% ipython --no-banner

In [1]: import numpy as np

In [2]: np.set_printoptions(precision=2, suppress=True, linewidth=160)

In [3]: tidy = lambda a: np.round(a, 2) + 0

In [4]: M = np.load("block13.npy")

In [5]: M
Out[5]: 
array([[  2.58,  -0.34,   2.26,  -1.3 ,   2.9 ,   0.  ],
       [ -8.84,   1.08,  -7.73,   4.42,  -9.98,   0.  ],
       [-11.57,   1.45, -10.11,   5.8 , -13.01,   0.02],
       [  6.32,  -0.8 ,   5.51,  -3.11,   7.04,  -0.01],
       [  7.3 ,  -0.86,   6.36,  -3.65,   8.18,   0.  ],
       [ 12.82,  -1.64,  11.22,  -6.43,  14.44,   0.04],
       [ -6.69,   0.87,  -5.83,   3.32,  -7.52,   0.03],
       [  1.78,  -0.25,   1.59,  -0.93,   2.  ,  -0.01],
       [  3.11,  -0.39,   2.73,  -1.57,   3.43,   0.05],
       [ -0.82,   0.11,  -0.75,   0.43,  -0.97,   0.04],
       [ -6.35,   0.81,  -5.57,   3.18,  -7.11,  -0.02],
       [ 11.15,  -1.36,   9.74,  -5.57,  12.51,   0.04],
       [  7.8 ,  -0.97,   6.8 ,  -3.91,   8.82,   0.02],
       [ -2.48,   0.32,  -2.17,   1.27,  -2.84,   0.01],
       [  4.41,  -0.57,   3.85,  -2.25,   4.97,   0.  ],
       [ -5.19,   0.66,  -4.55,   2.62,  -5.83,   0.01]])

In [6]: [round(float(x), 2) for x in np.linalg.svd(M, compute_uv=False)[:3]]
Out[6]: [51.74, 0.12, 0.1]

In [7]: np.linalg.matrix_rank(M, rtol=0.1)
Out[7]: np.int64(1)

In [8]: dist = np.linalg.norm(M[:, None] - M[None], axis=-1)

In [9]: np.unravel_index(dist.round(6).argmax(), dist.shape)
Out[9]: (np.int64(2), np.int64(5))

In [10]: print(np.linalg.matrix_rank(dist ** 2))
8

In [11]: Xc = M - M.mean(axis=0)

In [12]: V = np.linalg.svd(Xc)[2][:1]

In [13]: Y = Xc - Xc @ V.T @ V

In [14]: print(tidy(Y.std(axis=0)))
[0.02 0.02 0.02 0.02 0.02 0.02]

In [15]: tidy(np.linalg.norm(Y) / np.linalg.norm(Xc))
Out[15]: np.float64(0.0)

In [16]: tidy(np.cov(Xc @ V.T, rowvar=False))
Out[16]: np.float64(175.26)

In [17]: tidy(np.diag(V.T @ V))
Out[17]: array([0.3 , 0.  , 0.23, 0.08, 0.38, 0.  ])

In [18]: U, s, VT = np.linalg.svd(M)

In [19]: np.argmax(s[:-1] / (s[1:] + 1e-6)) + 1
Out[19]: np.int64(1)

In [20]: Y = U[:, :1] @ np.diag(s[:1]) @ VT[:1]

In [21]: np.linalg.matrix_rank(Y)
Out[21]: np.int64(1)

In [22]: tidy(np.abs(M - Y).max())
Out[22]: np.float64(0.05)
